>>> import numpy as np
>>> import numpy.linalg as la
>>> np.set_printoptions(suppress=True, linewidth=120)
>>> def rnd(a):
...     return np.round(a, 3) + 0
... 
>>> cent = np.array([[3, 2, 3]])
>>> rng = np.random.default_rng(37775)
>>> M = rng.normal(size=(19, 1)) @ cent + np.array([0, 1, 1])
>>> rnd(M)
array([[-1.21 ,  0.193, -0.21 ],
       [ 3.167,  3.111,  4.167],
       [ 2.711,  2.808,  3.711],
       [-7.488, -3.992, -6.488],
       [ 1.857,  2.238,  2.857],
       [-4.307, -1.871, -3.307],
       [ 1.341,  1.894,  2.341],
       [ 1.011,  1.674,  2.011],
       [-4.579, -2.052, -3.579],
       [ 4.277,  3.851,  5.277],
       [-2.815, -0.877, -1.815],
       [-2.803, -0.869, -1.803],
       [-1.418,  0.055, -0.418],
       [-0.758,  0.495,  0.242],
       [-3.188, -1.126, -2.188],
       [ 1.589,  2.059,  2.589],
       [-0.193,  0.871,  0.807],
       [ 2.047,  2.365,  3.047],
       [ 2.601,  2.734,  3.601]])
>>> # looks like rank 2
>>> z = M[:, 2] > np.median(M[:, 2])
>>> f = M[z].mean(axis=0) - M[~z].mean(axis=0)
>>> ((M - M.mean(axis=0)) @ f > 0).astype(int)
array([0, 1, 1, 0, 1, 0, 1, 1, 0, 1, 0, 0, 0, 0, 0, 1, 1, 1, 1])
>>> z.astype(int)
array([0, 1, 1, 0, 1, 0, 1, 1, 0, 1, 0, 0, 0, 0, 0, 1, 0, 1, 1])
>>> rnd((((M - M.mean(axis=0)) @ f > 0) == z).mean())
np.float64(0.947)
>>> Uu, sigma, Vh = la.svd(M)
>>> rnd(sigma)
array([20.906,  4.037,  0.   ])
>>> M2 = Uu[:, :2] @ np.diag(sigma[:2]) @ Vh[:2]
>>> rnd(la.norm(M - M2, 2)), rnd(sigma[2])
(np.float64(0.0), np.float64(0.0))
